>>> import numpy as np
>>> np.set_printoptions(suppress=True, linewidth=160)
>>> M = -2 * np.eye(8) + np.ones((8, 8))
>>> M
array([[-1.,  1.,  1.,  1.,  1.,  1.,  1.,  1.],
       [ 1., -1.,  1.,  1.,  1.,  1.,  1.,  1.],
       [ 1.,  1., -1.,  1.,  1.,  1.,  1.,  1.],
       [ 1.,  1.,  1., -1.,  1.,  1.,  1.,  1.],
       [ 1.,  1.,  1.,  1., -1.,  1.,  1.,  1.],
       [ 1.,  1.,  1.,  1.,  1., -1.,  1.,  1.],
       [ 1.,  1.,  1.,  1.,  1.,  1., -1.,  1.],
       [ 1.,  1.,  1.,  1.,  1.,  1.,  1., -1.]])
>>> # symmetric, so the eigenvalues are real
>>> M @ M
array([[8., 4., 4., 4., 4., 4., 4., 4.],
       [4., 8., 4., 4., 4., 4., 4., 4.],
       [4., 4., 8., 4., 4., 4., 4., 4.],
       [4., 4., 4., 8., 4., 4., 4., 4.],
       [4., 4., 4., 4., 8., 4., 4., 4.],
       [4., 4., 4., 4., 4., 8., 4., 4.],
       [4., 4., 4., 4., 4., 4., 8., 4.],
       [4., 4., 4., 4., 4., 4., 4., 8.]])
>>> np.trace(M)
np.float64(-8.0)
>>> np.round(np.linalg.matrix_power(M, 3), 2)
array([[20., 28., 28., 28., 28., 28., 28., 28.],
       [28., 20., 28., 28., 28., 28., 28., 28.],
       [28., 28., 20., 28., 28., 28., 28., 28.],
       [28., 28., 28., 20., 28., 28., 28., 28.],
       [28., 28., 28., 28., 20., 28., 28., 28.],
       [28., 28., 28., 28., 28., 20., 28., 28.],
       [28., 28., 28., 28., 28., 28., 20., 28.],
       [28., 28., 28., 28., 28., 28., 28., 20.]])
>>> np.round(np.linalg.det(M), 2)
np.float64(-768.0)
>>> np.allclose(M @ M.T, M.T @ M)
True
>>> rng = np.random.default_rng(21791)
>>> idx = rng.permutation(8)
>>> idx
array([6, 2, 7, 0, 3, 5, 1, 4])
>>> B = M[idx][:, idx]
>>> np.round(np.sort(np.abs(np.linalg.eigvals(B))), 2)
array([2., 2., 2., 2., 2., 2., 2., 6.])
>>> B
array([[-1.,  1.,  1.,  1.,  1.,  1.,  1.,  1.],
       [ 1., -1.,  1.,  1.,  1.,  1.,  1.,  1.],
       [ 1.,  1., -1.,  1.,  1.,  1.,  1.,  1.],
       [ 1.,  1.,  1., -1.,  1.,  1.,  1.,  1.],
       [ 1.,  1.,  1.,  1., -1.,  1.,  1.,  1.],
       [ 1.,  1.,  1.,  1.,  1., -1.,  1.,  1.],
       [ 1.,  1.,  1.,  1.,  1.,  1., -1.,  1.],
       [ 1.,  1.,  1.,  1.,  1.,  1.,  1., -1.]])
>>> np.diag(B)
array([-1., -1., -1., -1., -1., -1., -1., -1.])
>>> round(float(np.linalg.det(B)), 2), round(np.linalg.det(M[idx]), 2)
(-768.0, np.float64(-768.0))
>>> x0 = np.array([2, 2, 1, 0, 2, 1, 0, 2])
>>> y = M @ x0
>>> y
array([ 6.,  6.,  8., 10.,  6.,  8., 10.,  6.])
>>> np.round(np.linalg.solve(M, y), 2)
array([ 2.,  2.,  1., -0.,  2.,  1., -0.,  2.])
>>> np.round(np.linalg.solve(M.T, M[0]), 2)
array([ 1.,  0.,  0., -0., -0., -0., -0., -0.])
>>> ev, V = np.linalg.eigh(M)
>>> ev.round(2)
array([-2., -2., -2., -2., -2., -2., -2.,  6.])
>>> (ev > 1e-8).sum(), (ev < -1e-8).sum()
(np.int64(1), np.int64(7))
>>> np.round(V.T @ M @ V, 2) + 0
array([[-2.,  0.,  0.,  0.,  0.,  0.,  0.,  0.],
       [ 0., -2.,  0.,  0.,  0.,  0.,  0.,  0.],
       [ 0.,  0., -2.,  0.,  0.,  0.,  0.,  0.],
       [ 0.,  0.,  0., -2.,  0.,  0.,  0.,  0.],
       [ 0.,  0.,  0.,  0., -2.,  0.,  0.,  0.],
       [ 0.,  0.,  0.,  0.,  0., -2.,  0.,  0.],
       [ 0.,  0.,  0.,  0.,  0.,  0., -2.,  0.],
       [ 0.,  0.,  0.,  0.,  0.,  0.,  0.,  6.]])
>>> q, V = np.linalg.qr(M[:, :7])[0], np.linalg.qr(M[:, 7:])[0]
>>> s = np.linalg.svd(q.T @ V, compute_uv=False)
>>> np.round(np.degrees(np.arccos(s.clip(0, 1))), 2)
array([48.59])
>>> round(float(np.linalg.norm(q @ q.T - V @ V.T, 2)), 2)
1.0
>>> s.round(2)
array([0.66])
>>> mat = np.load("layer4.npy")
>>> mat
array([[  1.2 ,  -0.8 ,  -3.31,  -1.3 ],
       [ -0.1 ,   0.6 ,   2.43,  -0.5 ],
       [  3.1 ,  -1.3 ,  -5.03,   0.  ],
       [  2.  ,   0.4 ,   1.56,   0.1 ],
       [  0.8 ,   0.2 ,   0.78,  -1.2 ],
       [  0.4 ,  -0.5 ,  -2.05,  -1.7 ],
       [ -0.2 ,  -0.7 ,  -2.79,   0.5 ],
       [ -0.2 ,   0.5 ,   1.97,   0.  ],
       [ -0.1 ,   0.8 ,   3.15,   0.1 ],
       [  1.6 ,  -0.1 ,  -0.31,  -1.  ],
       [ -2.3 ,  -0.2 ,  -0.74,   1.2 ],
       [  0.  ,  -1.7 ,  -6.93,  -0.6 ],
       [ -1.3 ,  -1.7 ,  -7.  ,  -0.2 ],
       [  0.8 ,   1.7 ,   6.83,  -1.3 ],
       [ -1.7 ,   1.5 ,   5.94,  -0.3 ],
       [  1.  ,  -0.4 ,  -1.61,   0.7 ],
       [ -0.5 ,   0.1 ,   0.27,   0.1 ],
       [  2.2 ,   0.2 ,   0.75,   0.7 ],
       [ -0.6 ,   1.1 ,   4.53,   0.5 ],
       [  0.6 ,  -1.  ,  -4.03,  -1.  ],
       [ -1.  ,  -1.1 ,  -4.33,   0.3 ],
       [  0.2 ,   0.3 ,   1.02,   0.7 ],
       [  0.5 ,  -0.2 ,  -0.77,  -0.4 ],
       [  1.7 ,   0.7 ,   2.99,  -0.1 ],
       [ -0.4 ,  -2.5 , -10.  ,   1.3 ],
       [ -0.6 ,  -0.6 ,  -2.47,  -0.3 ],
       [ -0.5 ,   0.3 ,   1.14,  -1.1 ],
       [ -1.1 ,  -0.3 ,  -1.11,   0.4 ],
       [  1.  ,  -1.9 ,  -7.66,  -0.4 ],
       [  0.8 ,   0.6 ,   2.36,  -2.  ],
       [  1.9 ,  -0.6 ,  -2.36,   1.9 ],
       [  0.  ,   0.6 ,   2.34,   1.3 ],
       [ -0.4 ,   0.7 ,   2.75,  -0.5 ],
       [  0.3 ,  -0.5 ,  -2.19,  -2.1 ],
       [  0.2 ,   0.2 ,   0.87,   0.  ],
       [  0.6 ,  -1.1 ,  -4.55,   0.  ],
       [  0.6 ,  -0.7 ,  -2.81,   0.1 ],
       [ -1.1 ,   2.5 ,   9.91,   0.2 ]])
>>> cen = (mat - mat.mean(axis=0)) / mat.std(axis=0)
>>> np.argwhere(np.abs(cen) > 2)
array([[ 2,  0],
       [10,  0],
       [24,  1],
       [24,  2],
       [29,  3],
       [30,  3],
       [33,  3],
       [37,  1],
       [37,  2]])
>>> np.round(cen.std(axis=0), 2)
array([1., 1., 1., 1.])
>>> b = np.linalg.lstsq(np.delete(cen, 2, axis=1), cen[:, 2])[0]
>>> np.abs(b).argmax()
np.int64(1)
>>> round(1 - np.var(cen[:, 2] - np.delete(cen, 2, axis=1) @ b), 2)
np.float64(1.0)
>>> b.round(2)
array([0.01, 1.  , 0.01])
>>> def softmax(z):
...     e = np.exp(z - z.max(axis=-1, keepdims=True))
...     return e / e.sum(axis=-1, keepdims=True)
... 
>>> np.round(softmax(mat[32] + -3), 2)
array([0.04, 0.11, 0.83, 0.03])
>>> np.round(softmax(10 * mat[32]), 2) + 0
array([0., 0., 1., 0.])
>>> scores = mat @ mat.T / np.sqrt(4)
>>> np.round(softmax(scores)[32] @ mat, 2)
array([-1.08,  2.49,  9.86,  0.18])
